% ipython --no-banner

In [1]: import numpy as np

In [2]: from numpy import linalg as LA

In [3]: np.set_printoptions(precision=2, suppress=True, linewidth=140, legacy="1.25")

In [4]: F = np.load("case11.npy")

In [5]: print(F)
[[0 0 0 1 0]
 [3 0 0 0 0]
 [0 0 2 0 0]
 [0 0 0 0 3]
 [0 0 0 0 0]]

In [6]: # looks like rank 4

In [7]: left, sig, Vh = LA.svd(F, full_matrices=False)

In [8]: print((sig > 1e-8).sum())
4

In [9]: print(sig / sig[0])
[1.   1.   0.67 0.33 0.  ]

In [10]: print(left.shape, sig.shape, Vh.shape)
(5, 5) (5,) (5, 5)

In [11]: print(sig)
[3. 3. 2. 1. 0.]

In [12]: print(Vh @ Vh.T)
[[1. 0. 0. 0. 0.]
 [0. 1. 0. 0. 0.]
 [0. 0. 1. 0. 0.]
 [0. 0. 0. 1. 0.]
 [0. 0. 0. 0. 1.]]

In [13]: left, sig, Vh = LA.svd(F)

In [14]: print(sig)
[3. 3. 2. 1. 0.]

In [15]: print(np.argmax(sig[:-1] / (sig[1:] + 1e-6)) + 1)
4

In [16]: out = left[:, :4] @ np.diag(sig[:4]) @ Vh[:4]

In [17]: print(out)
[[0. 0. 0. 1. 0.]
 [3. 0. 0. 0. 0.]
 [0. 0. 2. 0. 0.]
 [0. 0. 0. 0. 3.]
 [0. 0. 0. 0. 0.]]

In [18]: print(LA.matrix_rank(F, rtol=0.05))
4

In [19]: arr = np.loadtxt("x.csv", delimiter=",")

In [20]: print(arr)
[[1.   0.7  0.49 0.34]
 [0.7  1.   0.7  0.49]
 [0.49 0.7  1.   0.7 ]
 [0.34 0.49 0.7  1.  ]]

In [21]: # symmetric

In [22]: rng = np.random.default_rng(4099)

In [23]: out = arr + rng.integers(-2, 3, (4, 1)) @ rng.integers(-2, 3, (1, 4))

In [24]: print(out)
[[-1.   -3.3  -3.51  4.34]
 [-1.3  -3.   -3.3   4.49]
 [-0.51 -1.3  -1.    2.7 ]
 [ 1.34  2.49  2.7  -1.  ]]

In [25]: print(np.round(LA.svd(out - arr, compute_uv=False), 2) + 0)
[11.4  0.   0.   0. ]

In [26]: print(out - arr)
[[-2. -4. -4.  4.]
 [-2. -4. -4.  4.]
 [-1. -2. -2.  2.]
 [ 1.  2.  2. -2.]]

In [27]: evals, vecs = LA.eigh(arr)

In [28]: print(evals)
[0.2  0.32 0.76 2.72]

In [29]: print(evals.sum(), np.trace(arr))
4.0 4.0

In [30]: print(np.abs(vecs[:, -1]).round(6).argmax())
1

In [31]: print(np.unique(evals.round(6) + 0, return_counts=True)[1])
[1 1 1 1]

In [32]: print(LA.svd(arr, compute_uv=False))
[2.72 0.76 0.32 0.2 ]

In [33]: print(np.round(vecs.T @ vecs, 2) + 0)
[[1. 0. 0. 0.]
 [0. 1. 0. 0.]
 [0. 0. 1. 0.]
 [0. 0. 0. 1.]]

In [34]: print(LA.eigvalsh(arr @ arr))
[0.04 0.1  0.57 7.42]

In [35]: cov = arr.T @ arr

In [36]: print(LA.eigvalsh(cov)[::-1])
[7.42 0.57 0.1  0.04]

In [37]: print(round(np.trace(cov), 2), round((arr ** 2).sum(), 2))
8.13 8.13

In [38]: print(np.diag(cov))
[1.85 2.22 2.22 1.85]

In [39]: print((arr @ arr.T).shape)
(4, 4)

In [40]: print(LA.svd(arr, compute_uv=False) ** 2)
[7.42 0.57 0.1  0.04]

In [41]: P = np.triu(np.array([[3, 0, 3, -3], [-3, 1, 1, -3], [0, -1, -1, -1], [-3, 1, 1, 1]]), 1) + np.eye(4)

In [42]: out = P @ arr @ LA.inv(P)

In [43]: print(P @ arr - arr @ P)
[[ 0.45  0.63 -2.8   4.69]
 [-0.53 -0.77 -4.2   3.5 ]
 [-0.34 -0.49 -2.87  3.57]
 [ 0.    0.   -1.51  3.19]]

In [44]: print(LA.matrix_rank(out))
4

In [45]: print(np.round(np.trace(out), 2), np.trace(arr))
4.0 4.0

In [46]: out = np.array([[-2, -3], [0, -2], [3, 3], [-1, -3]])

In [47]: print(LA.matrix_rank(np.vstack([arr, out.T])))
4

In [48]: print(LA.matrix_rank(arr @ out))
2

In [49]: print(np.einsum("ik,kj->ij", arr, out))
[[-0.87 -3.95]
 [ 0.21 -3.47]
 [ 1.32 -1.97]
 [ 0.42 -2.9 ]]

In [50]: print(out.T @ arr.T)
[[-0.87  0.21  1.32  0.42]
 [-3.95 -3.47 -1.97 -2.9 ]]

In [51]: print(np.einsum("ik,kj->ji", arr, out))
[[-0.87  0.21  1.32  0.42]
 [-3.95 -3.47 -1.97 -2.9 ]]

In [52]: print(np.einsum("ij,ij->i", arr, arr))
[1.85 2.22 2.22 1.85]

In [53]: print(np.einsum("ij->j", arr))
[2.53 2.89 2.89 2.53]
